$ ipython --no-banner

In [1]: import numpy as np

In [2]: from numpy import linalg as LA

In [3]: np.set_printoptions(precision=2, suppress=True, linewidth=200, floatmode="fixed")

In [4]: K = np.load("block11.npy")

In [5]: K
Out[5]: 
array([[ 196,   36, -158,   24],
       [  36,  167,    8, -119],
       [-158,    8,  312,  -10],
       [  24, -119,  -10,  356]])

In [6]: rng = np.random.default_rng(238)

In [7]: z = rng.permutation(4)

In [8]: out = K[:, z] * rng.choice([-1, 1], 4)

In [9]: out
Out[9]: 
array([[  36, -196,   24, -158],
       [ 167,  -36, -119,    8],
       [   8,  158,  -10,  312],
       [-119,  -24,  356,  -10]])

In [10]: left, _, VT = LA.svd(K.T @ out)

In [11]: np.round(LA.lstsq(K, out)[0], 2) + 0
Out[11]: 
array([[ 0.00, -1.00,  0.00,  0.00],
       [ 1.00,  0.00,  0.00,  0.00],
       [ 0.00,  0.00,  0.00,  1.00],
       [ 0.00,  0.00,  1.00,  0.00]])

In [12]: M = -1 * np.eye(3) + np.eye(3, k=1)

In [13]: M
Out[13]: 
array([[-1.00,  1.00,  0.00],
       [ 0.00, -1.00,  1.00],
       [ 0.00,  0.00, -1.00]])

In [14]: z = rng.permutation(3)

In [15]: z
Out[15]: array([1, 2, 0])

In [16]: out = M[z][:, z]

In [17]: print(np.sort(np.abs(LA.eigvals(out))))
[1.00 1.00 1.00]

In [18]: hat = np.triu(np.array([[2, 3, 3], [0, 0, 1], [0, 2, 0]]), 1) + np.eye(3)

In [19]: out = hat @ M @ LA.inv(hat)

In [20]: out
Out[20]: 
array([[-1.00,  1.00,  2.00],
       [ 0.00, -1.00,  1.00],
       [ 0.00,  0.00, -1.00]])

In [21]: LA.matrix_rank(out)
Out[21]: np.int64(3)

In [22]: np.poly(out)
Out[22]: array([1.00, 3.00, 3.00, 1.00])

In [23]: M @ M
Out[23]: 
array([[ 1.00, -2.00,  1.00],
       [ 0.00,  1.00, -2.00],
       [ 0.00,  0.00,  1.00]])

In [24]: np.prod(np.diag(M)), np.round(LA.det(M), 2)
Out[24]: (np.float64(-1.0), np.float64(-1.0))

In [25]: LA.matrix_rank(M - M[0, 0] * np.eye(3))
Out[25]: np.int64(2)

In [26]: print(LA.matrix_power(M - np.diag(np.diag(M)), 3))
[[0.00 0.00 0.00]
 [0.00 0.00 0.00]
 [0.00 0.00 0.00]]

In [27]: np.sort(LA.eigvals(M))
Out[27]: array([-1.00, -1.00, -1.00])

In [28]: print([int(LA.matrix_rank(LA.matrix_power(M, p))) for p in range(1, 4)])
[3, 3, 3]

In [29]: feats = np.load("run16.npy")

In [30]: print(feats)
[[3 0 0 0]
 [3 0 0 0]
 [0 0 3 0]
 [0 0 3 0]]

In [31]: LA.norm(feats, axis=0)
Out[31]: array([4.24, 0.00, 4.24, 0.00])

In [32]: print(LA.svd(feats, compute_uv=False))
[4.24 4.24 0.00 0.00]

In [33]: print(LA.pinv(feats))
[[0.17 0.17 0.00 0.00]
 [0.00 0.00 0.00 0.00]
 [0.00 0.00 0.17 0.17]
 [0.00 0.00 0.00 0.00]]

In [34]: feats @ feats.T
Out[34]: 
array([[9, 9, 0, 0],
       [9, 9, 0, 0],
       [0, 0, 9, 9],
       [0, 0, 9, 9]])

In [35]: out = feats + rng.integers(-2, 3, (4, 2)) @ rng.integers(-2, 3, (2, 4))

In [36]: print(out)
[[ 5  4 -1 -6]
 [ 4  2  0 -2]
 [ 1  2  4  0]
 [-1 -2  3  2]]

In [37]: out - feats
Out[37]: 
array([[ 2,  4, -1, -6],
       [ 1,  2,  0, -2],
       [ 1,  2,  1,  0],
       [-1, -2,  0,  2]])
